$ ipython --no-banner

In [1]: import numpy as np

In [2]: import numpy.linalg as la

In [3]: np.set_printoptions(precision=2, suppress=True, linewidth=120)

In [4]: A = np.load("layer15.npy")

In [5]: print(A)
[[ 6  6 -9]
 [-9 -9  5]
 [ 6  6 -8]
 [ 6  6 -6]]

In [6]: rank = la.matrix_rank(A)

In [7]: print(rank)
2

In [8]: N = la.svd(A)[2][rank:].T

In [9]: print([int(la.matrix_rank(A[:, :j + 1])) for j in range(3)])
[1, 1, 2]

In [10]: print([int(la.matrix_rank(A[:i])) for i in range(1, len(A) + 1)])
[1, 2, 2, 2]

In [11]: print(la.matrix_rank(A.T @ A), la.matrix_rank(A @ A.T))
2 2

In [12]: print([int(la.matrix_rank(np.delete(A, i, axis=0))) for i in range(4)])
[2, 2, 2, 2]

In [13]: print(N.shape)
(3, 1)

In [14]: Uu, s, Vt = la.svd(A)

In [15]: print(np.argmax(s[:-1] / (s[1:] + 1e-6)) + 1)
2

In [16]: print(s.round(2) + 0)
[23.76  4.39  0.  ]

In [17]: M2 = Uu[:, :2] @ np.diag(s[:2]) @ Vt[:2]

In [18]: print(round(float(np.abs(A - M2).max()), 2))
0.0

In [19]: print(M2)
[[ 6.  6. -9.]
 [-9. -9.  5.]
 [ 6.  6. -8.]
 [ 6.  6. -6.]]

In [20]: print(np.round(la.norm(A - M2, 2), 2), round(float(s[2]), 2))
0.0 0.0

In [21]: M2 = A / la.norm(A, axis=1, keepdims=True)

In [22]: gram = M2 @ M2.T

In [23]: print((np.abs(gram) > 0.9).astype(int))
[[1 1 1 1]
 [1 1 1 1]
 [1 1 1 1]
 [1 1 1 1]]

In [24]: print(gram[3])
[ 0.98 -0.97  0.99  1.  ]

In [25]: print(gram)
[[ 1.   -0.9   1.    0.98]
 [-0.9   1.   -0.93 -0.97]
 [ 1.   -0.93  1.    0.99]
 [ 0.98 -0.97  0.99  1.  ]]

In [26]: print(round(la.det(2 * gram), 2), round(la.det(gram), 2))
-0.0 -0.0

In [27]: print(np.einsum("ii->", gram))
4.0

In [28]: print(np.kron(np.eye(2, dtype=int), gram))
[[ 1.   -0.9   1.    0.98  0.   -0.    0.    0.  ]
 [-0.9   1.   -0.93 -0.97 -0.    0.   -0.   -0.  ]
 [ 1.   -0.93  1.    0.99  0.   -0.    0.    0.  ]
 [ 0.98 -0.97  0.99  1.    0.   -0.    0.    0.  ]
 [ 0.   -0.    0.    0.    1.   -0.9   1.    0.98]
 [-0.    0.   -0.   -0.   -0.9   1.   -0.93 -0.97]
 [ 0.   -0.    0.    0.    1.   -0.93  1.    0.99]
 [ 0.   -0.    0.    0.    0.98 -0.97  0.99  1.  ]]

In [29]: print(np.round(la.eigvals(gram).sum().real, 2))
4.0

In [30]: print(round(la.det(gram.T), 2))
-0.0

In [31]: print(np.round(np.einsum("ij,ji->", gram, gram), 2))
15.12

In [32]: print(np.round(np.poly(gram), 2) + 0)
[ 1.   -4.    0.44  0.    0.  ]

In [33]: th = np.deg2rad(180)

In [34]: F = np.eye(3)

In [35]: F[np.ix_([0, 1], [0, 1])] = [[np.cos(th), -np.sin(th)], [np.sin(th), np.cos(th)]]

In [36]: print(F.round(2) + 0)
[[-1.  0.  0.]
 [ 0. -1.  0.]
 [ 0.  0.  1.]]

In [37]: vec = np.array([-1, -2, -1])

In [38]: h = np.maximum(A @ vec, 0)

In [39]: print(A.T @ h)
[-198 -198  110]

In [40]: print(np.maximum(A @ vec, 0) - np.maximum(-A @ vec, 0))
[ -9  22 -10 -12]

In [41]: print(h)
[ 0 22  0  0]

In [42]: print(np.maximum(A @ (3 * vec), 0))
[ 0 66  0  0]
